$ python3 -q
>>> import numpy as np
>>> from numpy import linalg as LA
>>> np.set_printoptions(suppress=True, linewidth=160)
>>> tidy = lambda a: np.round(a, 2) + 0
>>> rng = np.random.default_rng(1210)
>>> W0 = rng.normal(size=(11, 7))
>>> W0 = 10 * W0 / LA.norm(W0, axis=1, keepdims=True)
>>> tidy(W0)
array([[ 5.33, -4.51, -3.03, -1.84, -0.45,  2.58, -5.64],
       [ 5.45,  0.44,  3.73,  2.02, -0.67,  0.81, -7.14],
       [-1.94, -0.97,  3.41, -3.87,  4.6 , -6.76, -1.32],
       [ 0.3 ,  2.36,  0.58,  0.53,  5.83, -7.11, -3.03],
       [ 5.71,  0.49, -0.15,  8.1 ,  0.26, -0.85,  0.88],
       [ 6.87, -2.87, -0.37,  2.21, -3.94,  4.25, -2.42],
       [-1.52,  7.61,  5.26, -2.63, -1.37,  0.25, -1.77],
       [-0.75,  3.05,  4.72, -2.75, -3.93,  4.79, -4.68],
       [ 5.97,  1.25, -1.13, -0.69,  4.58, -6.06,  1.82],
       [ 5.56,  1.26, -5.03,  3.02, -2.48, -5.08, -1.09],
       [ 3.83,  1.92, -4.55,  2.25, -2.42,  4.66,  5.32]])
>>> t = np.radians(135)
>>> r_ = np.eye(7)
>>> r_[2, 2] = r_[3, 3] = np.cos(t)
>>> r_[2, 3], r_[3, 2] = -np.sin(t), np.sin(t)
>>> tidy(r_)
array([[ 1.  ,  0.  ,  0.  ,  0.  ,  0.  ,  0.  ,  0.  ],
       [ 0.  ,  1.  ,  0.  ,  0.  ,  0.  ,  0.  ,  0.  ],
       [ 0.  ,  0.  , -0.71, -0.71,  0.  ,  0.  ,  0.  ],
       [ 0.  ,  0.  ,  0.71, -0.71,  0.  ,  0.  ,  0.  ],
       [ 0.  ,  0.  ,  0.  ,  0.  ,  1.  ,  0.  ,  0.  ],
       [ 0.  ,  0.  ,  0.  ,  0.  ,  0.  ,  1.  ,  0.  ],
       [ 0.  ,  0.  ,  0.  ,  0.  ,  0.  ,  0.  ,  1.  ]])
>>> Y = W0 @ r_.T
>>> tidy(LA.svd(W0, compute_uv=False)), tidy(LA.svd(Y, compute_uv=False))
(array([18.97, 17.37, 14.77, 11.04,  7.23,  5.71,  3.7 ]), array([18.97, 17.37, 14.77, 11.04,  7.23,  5.71,  3.7 ]))
>>> tidy(LA.det(r_)), tidy(np.trace(r_))
(np.float64(1.0), np.float64(3.59))
